% ipython --no-banner

In [1]: import numpy as np

In [2]: from numpy import linalg as LA

In [3]: np.set_printoptions(precision=4, suppress=True, linewidth=100)

In [4]: rnd = lambda a: np.round(a, 4) + 0

In [5]: m1 = np.array([[2, 0, -1], [0, 2, -2], [0, 0, 2]])

In [6]: T = np.stack([m1, 4 * m1, m1[::-1]])

In [7]: np.einsum("bij,cij->bc", T, T)
Out[7]: 
array([[ 17,  68,   4],
       [ 68, 272,  16],
       [  4,  16,  17]])

In [8]: rnd(LA.det(T))
Out[8]: array([  8., 512.,  -8.])

In [9]: rnd(LA.norm(T, axis=(1, 2)))
Out[9]: array([ 4.1231, 16.4924,  4.1231])

In [10]: (T @ m1.T).shape
Out[10]: (3, 3, 3)

In [11]: LA.matrix_rank(T.reshape(3, -1))
Out[11]: np.int64(2)

In [12]: LA.matrix_rank(T)
Out[12]: array([3, 3, 3])

In [13]: evals, evecs = LA.eig(m1)

In [14]: rnd(np.sort(LA.eigvals(m1.T)))
Out[14]: array([2., 2., 2.])

In [15]: cov = m1.T @ m1

In [16]: np.allclose(cov, cov.T)
Out[16]: True

In [17]: np.diag(cov)
Out[17]: array([4, 4, 9])

In [18]: (m1 @ m1.T).shape
Out[18]: (3, 3)

In [19]: rnd(LA.svd(m1, compute_uv=False) ** 2)
Out[19]: array([11.6235,  4.    ,  1.3765])

In [20]: arr = np.array([[0, 0, 1, 0], [1, 0, 0, 0], [0, 0, 0, 1], [0, 1, 0, 0]])

In [21]: hat = np.triu(np.array([[2, -1, 0, -1], [1, 2, 1, 2], [0, -1, -1, -2], [1, -1, -1, -1]]), 1) + np.eye(4)

In [22]: out = hat @ arr @ LA.inv(hat)

In [23]: rnd(np.poly(out))
Out[23]: array([ 1.,  0.,  0.,  0., -1.])

In [24]: out
Out[24]: 
array([[ -1.,  -2.,   3.,   9.],
       [  1.,   3.,  -3., -10.],
       [  0.,  -2.,   2.,   9.],
       [  0.,   1.,  -1.,  -4.]])

In [25]: data = np.load("x.npy")

In [26]: data
Out[26]: 
array([[-8., -3.],
       [-3., -3.]])

In [27]: out = LA.inv(data)

In [28]: np.allclose(out, data.T)
Out[28]: False

In [29]: rnd(LA.cond(data))
Out[29]: np.float64(5.8971)

In [30]: (np.abs(out) > 1e-9).astype(int)
Out[30]: 
array([[1, 1],
       [1, 1]])

In [31]: rnd(LA.det(data) * out)
Out[31]: 
array([[-3.,  3.],
       [ 3., -8.]])

In [32]: X = np.load("layer17.npy")

In [33]: rnd(X)
Out[33]: 
array([[ 0.08, -0.01, -0.02],
       [ 0.32, -0.04, -0.08],
       [-0.4 ,  0.05,  0.1 ]])

In [34]: LA.matrix_rank(X, rtol=0.1)
Out[34]: np.int64(1)

In [35]: np.argsort(-LA.norm(X, axis=0).round(6), kind="stable")[:3]
Out[35]: array([0, 2, 1])

In [36]: mat = np.load("dump.npy")

In [37]: mat
Out[37]: 
array([[ 0, -2, -1],
       [-1, -1, -1],
       [ 2,  0,  2],
       [-2,  2,  1]])

In [38]: out = mat / LA.norm(mat, axis=1, keepdims=True)

In [39]: cov = out @ out.T

In [40]: rnd(np.degrees(np.arccos(np.clip(cov[3, 2], -1, 1))))
Out[40]: np.float64(103.633)

In [41]: rnd(cov[3])
Out[41]: array([-0.7454, -0.1925, -0.2357,  1.    ])

In [42]: rnd(cov)
Out[42]: 
array([[ 1.    ,  0.7746, -0.3162, -0.7454],
       [ 0.7746,  1.    , -0.8165, -0.1925],
       [-0.3162, -0.8165,  1.    , -0.2357],
       [-0.7454, -0.1925, -0.2357,  1.    ]])

In [43]: (np.abs(cov) > 0.9).astype(int)
Out[43]: 
array([[1, 0, 0, 0],
       [0, 1, 0, 0],
       [0, 0, 1, 0],
       [0, 0, 0, 1]])

In [44]: out = np.c_[mat[:, :1] @ np.array([[1]]), np.array([6, 2, 7, 5])]

In [45]: out
Out[45]: 
array([[ 0,  6],
       [-1,  2],
       [ 2,  7],
       [-2,  5]])

In [46]: LA.matrix_rank(out)
Out[46]: np.int64(2)

In [47]: rnd(LA.lstsq(mat, out[:, 0])[0])
Out[47]: array([1., 0., 0.])

In [48]: rnd(LA.norm(out - mat @ LA.lstsq(mat, out)[0], axis=0))
Out[48]: array([0.    , 1.5396])

In [49]: LA.matrix_rank(np.c_[mat, out])
Out[49]: np.int64(4)

In [50]: hat = out @ LA.solve(out.T @ out, out.T)

In [51]: rnd((np.eye(4) - hat) @ out)
Out[51]: 
array([[0., 0.],
       [0., 0.],
       [0., 0.],
       [0., 0.]])

In [52]: np.allclose(hat @ hat, hat)
Out[52]: True

In [53]: rnd(hat)
Out[53]: 
array([[ 0.317 ,  0.1174,  0.3464,  0.2877],
       [ 0.1174,  0.1546, -0.0939,  0.3288],
       [ 0.3464, -0.0939,  0.8229, -0.1301],
       [ 0.2877,  0.3288, -0.1301,  0.7055]])

In [54]: rnd(LA.eigvalsh(hat))
Out[54]: array([0., 0., 1., 1.])

In [55]: rnd(np.trace(hat))
Out[55]: np.float64(2.0)

In [56]: rank = LA.matrix_rank(hat)

In [57]: rank
Out[57]: np.int64(2)

In [58]: null = LA.svd(hat)[2][rank:].T

In [59]: null.shape
Out[59]: (4, 2)

In [60]: LA.matrix_rank(hat.T @ hat), LA.matrix_rank(hat @ hat.T)
Out[60]: (np.int64(2), np.int64(2))

In [61]: A = np.load("block4.npy")

In [62]: rnd(A)
Out[62]: 
array([[ 0.    ,  0.6197,  0.7849],
       [ 0.2425, -0.7614,  0.6012],
       [ 0.9701,  0.1904, -0.1503]])

In [63]: rng = np.random.default_rng(4)

In [64]: out = A + rng.integers(-2, 3, (3, 1)) @ rng.integers(-2, 3, (1, 3))

In [65]: rnd(out)
Out[65]: 
array([[0.    , 2.6197, 2.7849],
       [0.2425, 3.2386, 4.6012],
       [0.9701, 4.1904, 3.8497]])

In [66]: rnd(out - A)
Out[66]: 
array([[0., 2., 2.],
       [0., 4., 4.],
       [0., 4., 4.]])

In [67]: rnd(LA.svd(out - A, compute_uv=False))
Out[67]: array([8.4853, 0.    , 0.    ])

In [68]: O, evecs = LA.qr(out[:, :1])[0], LA.qr(out[:, 1:])[0]

In [69]: sv = LA.svd(O.T @ evecs, compute_uv=False)

In [70]: (sv > 0.9).sum()
Out[70]: np.int64(0)

In [71]: idx = rng.permutation(3)

In [72]: out = A[:, idx] * rng.choice([-1, 1], 3)

In [73]: rnd(out)
Out[73]: 
array([[-0.6197,  0.    , -0.7849],
       [ 0.7614,  0.2425, -0.6012],
       [-0.1904,  0.9701,  0.1503]])

In [74]: left, _, vt = LA.svd(A.T @ out)

In [75]: rnd(LA.lstsq(A, out)[0])
Out[75]: 
array([[ 0.,  1.,  0.],
       [-1.,  0.,  0.],
       [ 0.,  0., -1.]])

In [76]: rnd(left @ vt)
Out[76]: 
array([[ 0.,  1.,  0.],
       [-1.,  0.,  0.],
       [ 0.,  0., -1.]])

In [77]: K = np.load("mat.npy")

In [78]: K
Out[78]: 
array([[ 0,  3, 12],
       [-1,  2,  8]])

In [79]: cov = K.T @ K

In [80]: rnd(LA.svd(K, compute_uv=False) ** 2)
Out[80]: array([221.3087,   0.6913])

In [81]: LA.matrix_rank(cov)
Out[81]: np.int64(2)

In [82]: rnd(LA.norm(K, 2) / LA.norm(K))
Out[82]: np.float64(0.9984)

In [83]: np.argsort(-LA.norm(K, axis=0).round(6), kind="stable")[:3]
Out[83]: array([2, 1, 0])

In [84]: LA.cond(K) > 100
Out[84]: np.False_

In [85]: LA.matrix_rank(K, rtol=0.1)
Out[85]: np.int64(1)

In [86]: out = np.array([[3, -3], [1, 0], [-2, -3]])

In [87]: LA.matrix_rank(K @ out)
Out[87]: np.int64(2)

In [88]: out.T @ K.T
Out[88]: 
array([[-21, -17],
       [-36, -21]])

In [89]: np.einsum("ij->j", K)
Out[89]: array([-1,  5, 20])

In [90]: K @ out
Out[90]: 
array([[-21, -36],
       [-17, -21]])

In [91]: np.einsum("ik,kj->ij", K, out)
Out[91]: 
array([[-21, -36],
       [-17, -21]])

In [92]: left, sv, vt = LA.svd(K)

In [93]: rnd(sv)
Out[93]: array([14.8764,  0.8315])

In [94]: out = left[:, :1] @ np.diag(sv[:1]) @ vt[:1]

In [95]: rnd(LA.norm(K - out) / LA.norm(K))
Out[95]: np.float64(0.0558)

In [96]: rnd(out)
Out[96]: 
array([[-0.4623,  2.9958, 11.9832],
       [-0.3096,  2.0063,  8.0251]])

In [97]: rnd(np.abs(K - out).max())
Out[97]: np.float64(0.6904)

In [98]: E = np.load("test3.npy")

In [99]: rnd(E)
Out[99]: 
array([[-2.9695,  0.0664,  0.4216],
       [ 0.4049, -0.4989,  2.9304],
       [ 0.135 ,  2.9575,  0.4849]])

In [100]: x = np.array([5, 3, 2])

In [101]: y = E @ x

In [102]: rnd(y)
Out[102]: array([-13.8049,   6.3886,  10.5171])

In [103]: rnd(LA.solve(E.T, E[2]))
Out[103]: array([0., 0., 1.])

In [104]: rnd(LA.solve(E, 3 * y))
Out[104]: array([15.,  9.,  6.])

In [105]: rnd(LA.solve(E, y))
Out[105]: array([5., 3., 2.])
